In [1]: import numpy as np

In [2]: np.set_printoptions(precision=2, suppress=True, linewidth=120)

In [3]: F = np.array([[4.0, 1.0, 0.0, 0.0],
   ...:     [0.0, 4.0, 1.0, 0.0],
   ...:     [0.0, 0.0, 4.0, 1.0],
   ...:     [0.0, 0.0, 0.0, 4.0]])

In [4]: rng = np.random.default_rng(461037)

In [5]: idx = rng.permutation(4)

In [6]: idx
Out[6]: array([1, 3, 2, 0])

In [7]: A2 = F[idx][:, idx]

In [8]: A2
Out[8]: 
array([[4., 0., 1., 0.],
       [0., 4., 0., 0.],
       [0., 1., 4., 0.],
       [1., 0., 0., 4.]])

In [9]: A = np.load("mat.npy")

In [10]: A
Out[10]: 
array([[ 0.92, -0.18, -0.13, -0.23, -0.13, -0.18],
       [-0.18,  0.59, -0.29, -0.53, -0.29, -0.41],
       [-0.13, -0.29,  0.79, -0.38, -0.21, -0.29],
       [-0.23, -0.53, -0.38,  0.32, -0.38, -0.53],
       [-0.13, -0.29, -0.21, -0.38,  0.79, -0.29],
       [-0.18, -0.41, -0.29, -0.53, -0.29,  0.59]])

In [11]: # symmetric, so the eigenvalues are real

In [12]: idx = rng.permutation(6)

In [13]: A2 = A[:, idx] * rng.choice([-1, 1], 6)

In [14]: A2
Out[14]: 
array([[-0.18, -0.92, -0.23,  0.13,  0.13,  0.18],
       [-0.41,  0.18, -0.53,  0.29,  0.29, -0.59],
       [-0.29,  0.13, -0.38,  0.21, -0.79,  0.29],
       [-0.53,  0.23,  0.32,  0.38,  0.38,  0.53],
       [-0.29,  0.13, -0.38, -0.79,  0.21,  0.29],
       [ 0.59,  0.18, -0.53,  0.29,  0.29,  0.41]])

In [15]: U, _, Vh = np.linalg.svd(A.T @ A2)

In [16]: print(idx)
[5 0 3 4 2 1]

In [17]: np.round(U @ Vh, 2) + 0
Out[17]: 
array([[ 0., -1.,  0.,  0.,  0.,  0.],
       [ 0.,  0.,  0.,  0.,  0., -1.],
       [ 0.,  0.,  0.,  0., -1.,  0.],
       [ 0.,  0.,  1.,  0.,  0.,  0.],
       [ 0.,  0.,  0., -1.,  0.,  0.],
       [ 1.,  0.,  0.,  0.,  0.,  0.]])

In [18]: np.round(np.linalg.lstsq(A, A2)[0], 2) + 0
Out[18]: 
array([[ 0., -1.,  0.,  0.,  0.,  0.],
       [ 0.,  0.,  0.,  0.,  0., -1.],
       [ 0.,  0.,  0.,  0., -1.,  0.],
       [ 0.,  0.,  1.,  0.,  0.,  0.],
       [ 0.,  0.,  0., -1.,  0.,  0.],
       [ 1.,  0.,  0.,  0.,  0.,  0.]])

In [19]: [round(float(np.linalg.det(A[:i, :i])), 2) + 0 for i in range(1, 7)]
Out[19]: [0.92, 0.51, 0.3, -0.38, -0.59, -1.0]

In [20]: print(np.all(np.linalg.eigvalsh(A) > 0))
False

In [21]: q, V = np.linalg.qr(A[:, :5])[0], np.linalg.qr(A[:, 5:])[0]

In [22]: sig = np.linalg.svd(q.T @ V, compute_uv=False)

In [23]: round(float(np.linalg.norm(q @ q.T - V @ V.T, 2)), 2)
Out[23]: 1.0

In [24]: f, r1 = A[3], A[5]

In [25]: round(float(f @ r1), 2)
Out[25]: -0.0

In [26]: p = (f @ r1) / (f @ f) * f

In [27]: round(float(np.linalg.norm(f + r1) ** 2 + np.linalg.norm(f - r1) ** 2), 2)
Out[27]: 4.0

In [28]: J = np.arange(12).reshape(4, 3) + 5

In [29]: J
Out[29]: 
array([[ 5,  6,  7],
       [ 8,  9, 10],
       [11, 12, 13],
       [14, 15, 16]])

In [30]: U, sig, Vh = np.linalg.svd(J)

In [31]: V = Vh[:(sig > 1e-8).sum()]

In [32]: x0 = J[0] + -3 * J[1] + rng.integers(2) * np.eye(3)[1]

In [33]: x0
Out[33]: array([-19., -21., -23.])

In [34]: np.linalg.matrix_rank(np.vstack([J, x0]))
Out[34]: np.int64(2)

In [35]: np.diag(V.T @ V)
Out[35]: array([0.83, 0.33, 0.83])

In [36]: X = np.array([[4, 4, 4, 4, 4, 4, 4],
    ...:     [4, 8, 8, 8, 8, 8, 8],
    ...:     [4, 8, 12, 12, 12, 12, 12],
    ...:     [4, 8, 12, 16, 16, 16, 16],
    ...:     [4, 8, 12, 16, 20, 20, 20],
    ...:     [4, 8, 12, 16, 20, 24, 24],
    ...:     [4, 8, 12, 16, 20, 24, 28]])

In [37]: idx = rng.permutation(7)

In [38]: A2 = X[:, idx] * rng.choice([-1, 1], 7)

In [39]: A2
Out[39]: 
array([[  4,  -4,  -4,   4,   4,   4,   4],
       [  8,  -8,  -8,   8,   8,   8,   4],
       [ 12, -12, -12,  12,  12,   8,   4],
       [ 12, -16, -16,  16,  16,   8,   4],
       [ 12, -20, -20,  16,  20,   8,   4],
       [ 12, -20, -24,  16,  24,   8,   4],
       [ 12, -20, -28,  16,  24,   8,   4]])

In [40]: U, _, Vh = np.linalg.svd(X.T @ A2)

In [41]: np.round(np.linalg.lstsq(X, A2)[0], 2) + 0
Out[41]: 
array([[ 0.,  0.,  0.,  0.,  0.,  0.,  1.],
       [ 0.,  0.,  0.,  0.,  0.,  1.,  0.],
       [ 1.,  0.,  0.,  0.,  0.,  0.,  0.],
       [ 0.,  0.,  0.,  1.,  0.,  0.,  0.],
       [ 0., -1.,  0.,  0.,  0.,  0.,  0.],
       [ 0.,  0.,  0.,  0.,  1.,  0.,  0.],
       [ 0.,  0., -1.,  0.,  0.,  0.,  0.]])

In [42]: print(idx)
[2 4 6 3 5 1 0]

In [43]: np.round(U @ Vh, 2) + 0
Out[43]: 
array([[ 0.,  0.,  0.,  0.,  0.,  0.,  1.],
       [ 0.,  0.,  0.,  0.,  0.,  1.,  0.],
       [ 1.,  0.,  0.,  0.,  0.,  0.,  0.],
       [ 0.,  0.,  0.,  1.,  0.,  0.,  0.],
       [ 0., -1.,  0.,  0.,  0.,  0.,  0.],
       [ 0.,  0.,  0.,  0.,  1.,  0.,  0.],
       [ 0.,  0., -1.,  0.,  0.,  0.,  0.]])

In [44]: x0 = np.array([1, 0, 0, 3, 0, 3, 1])

In [45]: rhs = X @ x0

In [46]: coef, lr = np.zeros(7), 1 / np.linalg.norm(X, 2) ** 2

In [47]: for i in range(50):
    ...:     coef -= lr * X.T @ (X @ coef - rhs)
    ...:     if i % 10 == 0: print(i, round(np.linalg.norm(X @ coef - rhs), 2))
    ...: 
0 4.45
10 4.33
20 4.23
30 4.15
40 4.09

In [48]: print(coef)
[0.32 0.61 0.93 1.25 1.46 1.63 1.69]

In [49]: np.round(np.linalg.cond(X), 2)
Out[49]: np.float64(87.57)

In [50]: L = np.linalg.cholesky(X)

In [51]: L @ L.T
Out[51]: 
array([[ 4.,  4.,  4.,  4.,  4.,  4.,  4.],
       [ 4.,  8.,  8.,  8.,  8.,  8.,  8.],
       [ 4.,  8., 12., 12., 12., 12., 12.],
       [ 4.,  8., 12., 16., 16., 16., 16.],
       [ 4.,  8., 12., 16., 20., 20., 20.],
       [ 4.,  8., 12., 16., 20., 24., 24.],
       [ 4.,  8., 12., 16., 20., 24., 28.]])

In [52]: L
Out[52]: 
array([[2., 0., 0., 0., 0., 0., 0.],
       [2., 2., 0., 0., 0., 0., 0.],
       [2., 2., 2., 0., 0., 0., 0.],
       [2., 2., 2., 2., 0., 0., 0.],
       [2., 2., 2., 2., 2., 0., 0.],
       [2., 2., 2., 2., 2., 2., 0.],
       [2., 2., 2., 2., 2., 2., 2.]])

In [53]: np.diag(L) ** 2
Out[53]: array([4., 4., 4., 4., 4., 4., 4.])

In [54]: f = np.array([2, -1, 0, -2, -1, 2, 2])

In [55]: A2 = X + np.outer(f, np.eye(7)[5])

In [56]: np.linalg.matrix_rank(A2 - X)
Out[56]: np.int64(1)

In [57]: A2
Out[57]: 
array([[ 4.,  4.,  4.,  4.,  4.,  6.,  4.],
       [ 4.,  8.,  8.,  8.,  8.,  7.,  8.],
       [ 4.,  8., 12., 12., 12., 12., 12.],
       [ 4.,  8., 12., 16., 16., 14., 16.],
       [ 4.,  8., 12., 16., 20., 19., 20.],
       [ 4.,  8., 12., 16., 20., 26., 24.],
       [ 4.,  8., 12., 16., 20., 26., 28.]])

In [58]: f, r1 = X[1], X[0]

In [59]: f @ r1
Out[59]: np.int64(208)

In [60]: p = (f @ r1) / (f @ f) * f

In [61]: print(r1 - p)
[ 1.92 -0.16 -0.16 -0.16 -0.16 -0.16 -0.16]

In [62]: round((r1 - p) @ f, 2)
Out[62]: np.float64(-0.0)

In [63]: np.outer(f, r1)
Out[63]: 
array([[16, 16, 16, 16, 16, 16, 16],
       [32, 32, 32, 32, 32, 32, 32],
       [32, 32, 32, 32, 32, 32, 32],
       [32, 32, 32, 32, 32, 32, 32],
       [32, 32, 32, 32, 32, 32, 32],
       [32, 32, 32, 32, 32, 32, 32],
       [32, 32, 32, 32, 32, 32, 32]])

In [64]: mat = np.load("dump.npy")

In [65]: mat
Out[65]: 
array([[-1.21,  0.37,  1.31, -0.15,  0.55,  0.58],
       [ 1.35, -0.41,  1.22,  0.62,  0.21,  0.28],
       [-0.07, -1.28, -0.51, -0.44,  0.46,  1.29],
       [ 0.13,  0.33,  0.29, -0.47, -1.67,  0.89],
       [-0.47, -1.35,  0.61, -0.38, -0.63, -1.02],
       [-0.67, -0.35, -0.24,  1.74, -0.5 ,  0.29]])

In [66]: x0 = np.array([2, 9, 3, 7, 1, 2])

In [67]: rhs = mat @ x0

In [68]: rhs
Out[68]: array([  5.47,   7.8 , -13.27,   0.92, -16.58,   7.01])

In [69]: np.round(np.linalg.solve(mat, mat[:, 5]), 2) + 0
Out[69]: array([0., 0., 0., 0., 0., 1.])

In [70]: np.linalg.solve(mat, rhs)
Out[70]: array([2., 9., 3., 7., 1., 2.])

In [71]: np.round(np.linalg.solve(mat.T, mat[1]), 2) + 0
Out[71]: array([0., 1., 0., 0., 0., 0.])

In [72]: print(np.linalg.solve(mat, 3 * rhs))
[ 6. 27.  9. 21.  3.  6.]

In [73]: q, V = np.linalg.qr(mat[:, :5])[0], np.linalg.qr(mat[:, 5:])[0]

In [74]: sig = np.linalg.svd(q.T @ V, compute_uv=False)

In [75]: (sig > 0.9).sum()
Out[75]: np.int64(0)

In [76]: np.degrees(np.arccos(sig.clip(0, 1)))
Out[76]: array([90.])

In [77]: round(float(np.linalg.norm(q @ q.T - V @ V.T, 2)), 2)
Out[77]: 1.0

In [78]: A2 = mat + rng.integers(-2, 3, (6, 1)) @ rng.integers(-2, 3, (1, 6))

In [79]: A2
Out[79]: 
array([[-3.21,  0.37,  3.31,  3.85,  0.55,  2.58],
       [ 1.35, -0.41,  1.22,  0.62,  0.21,  0.28],
       [-1.07, -1.28,  0.49,  1.56,  0.46,  2.29],
       [ 2.13,  0.33, -1.71, -4.47, -1.67, -1.11],
       [-0.47, -1.35,  0.61, -0.38, -0.63, -1.02],
       [ 1.33, -0.35, -2.24, -2.26, -0.5 , -1.71]])

In [80]: print(np.linalg.matrix_rank(A2 - mat, tol=1e-8))
1

In [81]: np.round(np.linalg.svd(A2 - mat, compute_uv=False), 2) + 0
Out[81]: array([9.54, 0.  , 0.  , 0.  , 0.  , 0.  ])

In [82]: T = np.stack([A2, -2 * A2, A2[::-1]])

In [83]: np.einsum("bij,cij->bc", T, T)
Out[83]: 
array([[ 108.9 , -217.81,  -78.02],
       [-217.81,  435.61,  156.04],
       [ -78.02,  156.04,  108.9 ]])

In [84]: np.linalg.norm(T, axis=(1, 2))
Out[84]: array([10.44, 20.87, 10.44])

In [85]: np.linalg.det(T)
Out[85]: array([ -15.22, -974.2 ,   15.22])

In [86]: print(np.allclose(mat @ mat.T, mat.T @ mat))
True

In [87]: np.allclose(mat, mat.T)
Out[87]: False

In [88]: (mat - mat.T) / 2
Out[88]: 
array([[ 0.  , -0.49,  0.69, -0.14,  0.51,  0.63],
       [ 0.49,  0.  ,  1.25,  0.15,  0.78,  0.32],
       [-0.69, -1.25,  0.  , -0.37, -0.07,  0.77],
       [ 0.14, -0.15,  0.37,  0.  , -0.64, -0.43],
       [-0.51, -0.78,  0.07,  0.64,  0.  , -0.26],
       [-0.63, -0.32, -0.77,  0.43,  0.26,  0.  ]])

In [89]: np.sort(np.abs(np.linalg.eigvals(mat)))
Out[89]: array([2., 2., 2., 2., 2., 2.])

In [90]: data = np.loadtxt("m.csv", delimiter=",")

In [91]: data
Out[91]: 
array([[ 1.,  0.,  0.,  0.,  0.,  0.,  0.],
       [ 1.,  1.,  0.,  0.,  0.,  0.,  0.],
       [-1.,  0.,  1.,  0.,  0.,  0.,  0.],
       [-3.,  3., -1.,  1.,  0.,  0.,  0.],
       [ 0.,  0., -2., -2.,  1.,  0.,  0.],
       [-1., -1.,  3., -2.,  2.,  1.,  0.],
       [-3.,  0., -2., -2.,  0.,  3.,  1.]])

In [92]: U, sig, Vh = np.linalg.svd(data)

In [93]: sig
Out[93]: array([5.98, 4.97, 3.75, 2.18, 1.27, 0.31, 0.01])

In [94]: A2 = U[:, :6] @ np.diag(sig[:6]) @ Vh[:6]

In [95]: round(np.linalg.norm(data - A2) / np.linalg.norm(data), 2)
Out[95]: np.float64(0.0)

In [96]: print(np.linalg.matrix_rank(A2))
6

In [97]: print(np.round(np.abs(data - A2).max(), 2))
0.01

In [98]: np.linalg.matrix_rank(data, rtol=0.05)
Out[98]: np.int64(6)

In [99]: print(np.allclose(data, data.T))
False

In [100]: (data + data.T) / 2
Out[100]: 
array([[ 1. ,  0.5, -0.5, -1.5,  0. , -0.5, -1.5],
       [ 0.5,  1. ,  0. ,  1.5,  0. , -0.5,  0. ],
       [-0.5,  0. ,  1. , -0.5, -1. ,  1.5, -1. ],
       [-1.5,  1.5, -0.5,  1. , -1. , -1. , -1. ],
       [ 0. ,  0. , -1. , -1. ,  1. ,  1. ,  0. ],
       [-0.5, -0.5,  1.5, -1. ,  1. ,  1. ,  1.5],
       [-1.5,  0. , -1. , -1. ,  0. ,  1.5,  1. ]])

In [101]: print((data - data.T) / 2)
[[ 0.  -0.5  0.5  1.5  0.   0.5  1.5]
 [ 0.5  0.   0.  -1.5  0.   0.5  0. ]
 [-0.5  0.   0.   0.5  1.  -1.5  1. ]
 [-1.5  1.5 -0.5  0.   1.   1.   1. ]
 [ 0.   0.  -1.  -1.   0.  -1.   0. ]
 [-0.5 -0.5  1.5 -1.   1.   0.  -1.5]
 [-1.5  0.  -1.  -1.   0.   1.5  0. ]]

In [102]: np.allclose(data @ data.T, data.T @ data)
Out[102]: False

In [103]: round(float(np.abs(np.linalg.eigvals(data)).max()), 2)
Out[103]: 1.0

In [104]: print(data @ data)
[[  1.   0.   0.   0.   0.   0.   0.]
 [  2.   1.   0.   0.   0.   0.   0.]
 [ -2.   0.   1.   0.   0.   0.   0.]
 [ -2.   6.  -2.   1.   0.   0.   0.]
 [  8.  -6.  -2.  -4.   1.   0.   0.]
 [  0.  -8.   4.  -8.   4.   1.   0.]
 [ -1.  -9.   7. -10.   6.   6.   1.]]

In [105]: np.linalg.matrix_power(data, 2)
Out[105]: 
array([[  1.,   0.,   0.,   0.,   0.,   0.,   0.],
       [  2.,   1.,   0.,   0.,   0.,   0.,   0.],
       [ -2.,   0.,   1.,   0.,   0.,   0.,   0.],
       [ -2.,   6.,  -2.,   1.,   0.,   0.,   0.],
       [  8.,  -6.,  -2.,  -4.,   1.,   0.,   0.],
       [  0.,  -8.,   4.,  -8.,   4.,   1.,   0.],
       [ -1.,  -9.,   7., -10.,   6.,   6.,   1.]])

In [106]: print(np.sort(np.abs(np.linalg.eigvals(data))))
[1. 1. 1. 1. 1. 1. 1.]
